$ python -q
>>> import numpy as np
>>> np.set_printoptions(precision=2, suppress=True, linewidth=140, legacy="1.25")
>>> rnd = lambda a: np.round(a, 2) + 0
>>> W0 = np.load("m.npy")
>>> W0
array([[   1,   -3,    9,  -27],
       [   1,   -2,    4,   -8],
       [   1,   -1,    1,   -1],
       [   1,    0,    0,    0],
       [   1,    1,    1,    1],
       [   1,    2,    4,    8],
       [   1,    3,    9,   27],
       [   1,    4,   16,   64],
       [   1,    5,   25,  125],
       [   1,    6,   36,  216],
       [   1,    7,   49,  343],
       [   1,    8,   64,  512],
       [   1,    9,   81,  729],
       [   1,   10,  100, 1000]])
>>> # column 3 dominates
>>> x = np.array([-4, -5, -5, 3])
>>> target = W0 @ x
>>> print(rnd(np.linalg.lstsq(W0, target)[0]))
[-4. -5. -5.  3.]
>>> rnd(np.linalg.solve(W0.T @ W0, W0.T @ target))
array([-4., -5., -5.,  3.])
>>> rng = np.random.default_rng(76754)
>>> target = target + 0.05 * rng.normal(size=14)
>>> rnd(target)
array([-115.02,  -37.97,   -6.98,   -4.  ,  -10.95,   -9.97,   16.95,   87.98,  221.  ,  434.01,  744.94, 1171.97, 1732.91, 2446.04])
>>> beta, *_ = np.linalg.lstsq(W0, target)
>>> rnd(np.linalg.norm(target - W0 @ beta))
0.12
>>> E = np.load("arr.npy")
>>> E
array([[ 0.88,  1.96,  2.65,  1.61,  1.26, -2.2 , -0.74,  1.94],
       [ 0.1 ,  2.54, -3.99, -0.13,  0.3 , -0.9 , -0.79,  1.02],
       [ 0.98,  0.95,  1.41, -0.5 , -2.85,  2.7 ,  0.04,  2.35],
       [ 1.22, -3.62,  0.52,  0.34,  0.69,  1.08, -2.33, -1.72],
       [-2.25,  1.83, -2.54, -2.72,  0.55,  0.14, -0.73,  1.38],
       [-0.2 , -1.52, -0.63, -3.37, -1.59,  2.86,  0.45, -0.03],
       [ 0.48, -0.52, -1.92, -0.8 ,  0.35, -1.63,  4.06, -0.93],
       [ 1.69,  1.64, -0.95, -3.51, -0.59, -1.56, -0.91,  1.62],
       [-0.92, -1.19, -1.74,  1.43,  3.32, -0.96, -0.18,  2.38],
       [ 2.87,  1.33,  0.77, -1.98,  1.34,  0.53,  2.72, -1.  ],
       [ 2.39,  1.37,  3.85, -1.15,  0.82, -0.57, -0.3 ,  0.43],
       [-1.89,  0.43,  1.58,  2.68, -0.72, -0.29, -0.95,  3.17],
       [-0.5 , -0.06,  1.51, -0.89,  1.77,  0.91, -1.66, -3.87],
       [-0.52, -0.33,  3.92, -1.65, -0.34,  1.  ,  1.92, -1.32],
       [-1.66,  0.09, -1.15, -3.41, -0.48,  1.36, -0.76,  2.58],
       [ 2.42, -1.08, -2.76,  1.74, -1.01, -1.71, -1.13,  1.45],
       [ 1.53, -0.6 ,  0.94,  0.94, -0.55,  0.9 , -4.39,  0.39],
       [ 0.47,  0.35, -1.59,  2.55, -1.68, -2.36,  2.68,  0.17],
       [-0.1 , -0.95,  0.35,  1.2 ,  1.61, -1.16, -3.96, -1.7 ],
       [-0.05,  0.88, -1.89,  2.1 , -3.05,  1.24, -1.14,  2.02],
       [ 0.32, -1.09,  1.69,  2.01, -1.23,  1.28, -3.69, -0.03]])
>>> C2 = np.cov(E, rowvar=False)
>>> rnd(np.corrcoef(E.T))
array([[ 1.  ,  0.  ,  0.18,  0.04, -0.05, -0.18,  0.06, -0.2 ],
       [ 0.  ,  1.  , -0.07, -0.19, -0.06, -0.27,  0.24,  0.38],
       [ 0.18, -0.07,  1.  ,  0.02,  0.09,  0.25, -0.11, -0.26],
       [ 0.04, -0.19,  0.02,  1.  , -0.07, -0.34, -0.28,  0.14],
       [-0.05, -0.06,  0.09, -0.07,  1.  , -0.38, -0.03, -0.33],
       [-0.18, -0.27,  0.25, -0.34, -0.38,  1.  , -0.19, -0.1 ],
       [ 0.06,  0.24, -0.11, -0.28, -0.03, -0.19,  1.  , -0.02],
       [-0.2 ,  0.38, -0.26,  0.14, -0.33, -0.1 , -0.02,  1.  ]])
>>> rnd(np.linalg.eigvalsh(C2)[::-1])
array([6.2 , 5.65, 4.05, 3.48, 2.62, 1.91, 1.06, 0.52])
>>> x = np.array([1, -3, 3, 0, 3, -1, 3, 2])
>>> target = E @ x
>>> rnd(np.linalg.pinv(E) @ E)
array([[1., 0., 0., 0., 0., 0., 0., 0.],
       [0., 1., 0., 0., 0., 0., 0., 0.],
       [0., 0., 1., 0., 0., 0., 0., 0.],
       [0., 0., 0., 1., 0., 0., 0., 0.],
       [0., 0., 0., 0., 1., 0., 0., 0.],
       [0., 0., 0., 0., 0., 1., 0., 0.],
       [0., 0., 0., 0., 0., 0., 1., 0.],
       [0., 0., 0., 0., 0., 0., 0., 1.]])
>>> rnd(np.linalg.lstsq(E, target)[0])
array([ 1., -3.,  3.,  0.,  3., -1.,  3.,  2.])
>>> rnd(np.linalg.solve(E.T @ E, E.T @ target))
array([ 1., -3.,  3.,  0.,  3., -1.,  3.,  2.])
>>> target = target + 0.1 * rng.normal(size=21)
>>> print(rnd(target))
[ 10.43 -18.16  -4.08   4.24 -13.29  -3.88   9.02  -5.93  12.39  10.84  12.83   3.2   -3.95  13.38  -5.28  -4.43  -8.79   0.38  -5.53
 -17.97  -7.36]
>>> beta, *_ = np.linalg.lstsq(E, target)
>>> rnd(E.T @ (target - E @ beta))
array([0., 0., 0., 0., 0., 0., 0., 0.])
>>> beta.round()
array([ 1., -3.,  3.,  0.,  3., -1.,  3.,  2.])
>>> A2 = np.c_[E[:, :4] @ np.array([[-6, -6, -2, -2], [1, 6, 1, 8], [-2, 3, 0, 5], [-6, 5, -7, 5]]), np.array([3, 3, -1, 3, -3, 0, 2, 1, -2, 2, 1, 3, 1, -1, -3, -2, 3, -2, 1, 1, -1])]
>>> rnd(A2)
array([[-18.28,  22.48, -11.07,  35.22,   3.  ],
       [ 10.7 ,   2.02,   3.25,  -0.48,   3.  ],
       [ -4.75,   1.55,   2.49,  10.19,  -1.  ],
       [-14.02, -25.78,  -8.44, -27.1 ,   3.  ],
       [ 36.73,   3.26,  25.37,  -7.16,  -3.  ],
       [ 21.16, -26.66,  22.47, -31.76,   0.  ],
       [  5.24, -15.76,   4.12, -18.72,   2.  ],
       [ 14.46, -20.7 ,  22.83, -12.56,   1.  ],
       [ -0.77,   0.31,  -9.36,  -9.23,  -2.  ],
       [ -5.55, -16.83,   9.45,  -1.15,   2.  ],
       [-13.77,  -0.32,   4.64,  19.68,   1.  ],
       [ -7.47,  32.06, -14.55,  28.52,   3.  ],
       [  5.26,   2.72,   7.17,   3.62,   1.  ],
       [  4.85,   4.65,  12.26,   9.75,  -1.  ],
       [ 32.81, -10.  ,  27.28, -18.76,  -3.  ],
       [-20.52, -20.58, -18.1 , -18.58,  -2.  ],
       [-17.3 ,  -5.26, -10.24,   1.54,   3.  ],
       [-14.59,   7.26, -18.44,   6.66,  -2.  ],
       [ -8.25,   1.95,  -9.15,   0.35,   1.  ],
       [ -7.64,  10.41, -13.72,   8.19,   1.  ],
       [-18.45,   6.66, -15.8 ,   9.14,  -1.  ]])
>>> np.linalg.matrix_rank(np.c_[E, A2])
9
>>> rnd(np.linalg.norm(np.linalg.qr(E)[0].T @ A2, axis=0) ** 2 / ((A2 ** 2).sum(axis=0) + 1e-12))
array([1.  , 1.  , 1.  , 1.  , 0.29])
>>> np.linalg.matrix_rank(A2)
5
>>> q, V = np.linalg.qr(E[:, :2])[0], np.linalg.qr(E[:, 2:])[0]
>>> s = np.linalg.svd(q.T @ V, compute_uv=False)
>>> rnd(s)
array([0.61, 0.39])
>>> rnd(np.linalg.norm(q @ q.T - V @ V.T, 2))
1.0
>>> rnd(np.degrees(np.arccos(s.clip(0, 1))))
array([52.32, 66.93])
>>> print((s > 0.9).sum())
0
>>> m1 = np.array([[0, 3, 2, 0, 3, 0, 4, 1, 2, 2, 0, 5],
...     [3, 1, 1, 5, 4, 3, 3, 4, 3, 1, 3, 4],
...     [2, 5, 2, 4, 3, 0, 4, 0, 3, 5, 1, 2],
...     [4, 4, 1, 2, 1, 4, 2, 1, 4, 1, 1, 4],
...     [4, 0, 2, 3, 4, 4, 4, 1, 2, 1, 5, 5],
...     [3, 3, 3, 3, 3, 0, 4, 4, 4, 5, 3, 4],
...     [2, 1, 5, 4, 3, 1, 2, 1, 0, 1, 4, 3],
...     [4, 1, 0, 1, 1, 2, 1, 1, 1, 5, 3, 3],
...     [3, 2, 3, 0, 4, 1, 5, 2, 2, 3, 0, 4]])
>>> m1[8] = m1[7]
>>> m1
array([[0, 3, 2, 0, 3, 0, 4, 1, 2, 2, 0, 5],
       [3, 1, 1, 5, 4, 3, 3, 4, 3, 1, 3, 4],
       [2, 5, 2, 4, 3, 0, 4, 0, 3, 5, 1, 2],
       [4, 4, 1, 2, 1, 4, 2, 1, 4, 1, 1, 4],
       [4, 0, 2, 3, 4, 4, 4, 1, 2, 1, 5, 5],
       [3, 3, 3, 3, 3, 0, 4, 4, 4, 5, 3, 4],
       [2, 1, 5, 4, 3, 1, 2, 1, 0, 1, 4, 3],
       [4, 1, 0, 1, 1, 2, 1, 1, 1, 5, 3, 3],
       [4, 1, 0, 1, 1, 2, 1, 1, 1, 5, 3, 3]])
>>> # rows 7 and 8 are equal
>>> rnd(np.linalg.norm(m1, 2))
26.51
>>> rnd(np.linalg.norm(m1, 1)), rnd(np.linalg.norm(m1, np.inf))
(33.0, 39.0)
>>> print(m1[0] @ m1[2])
70
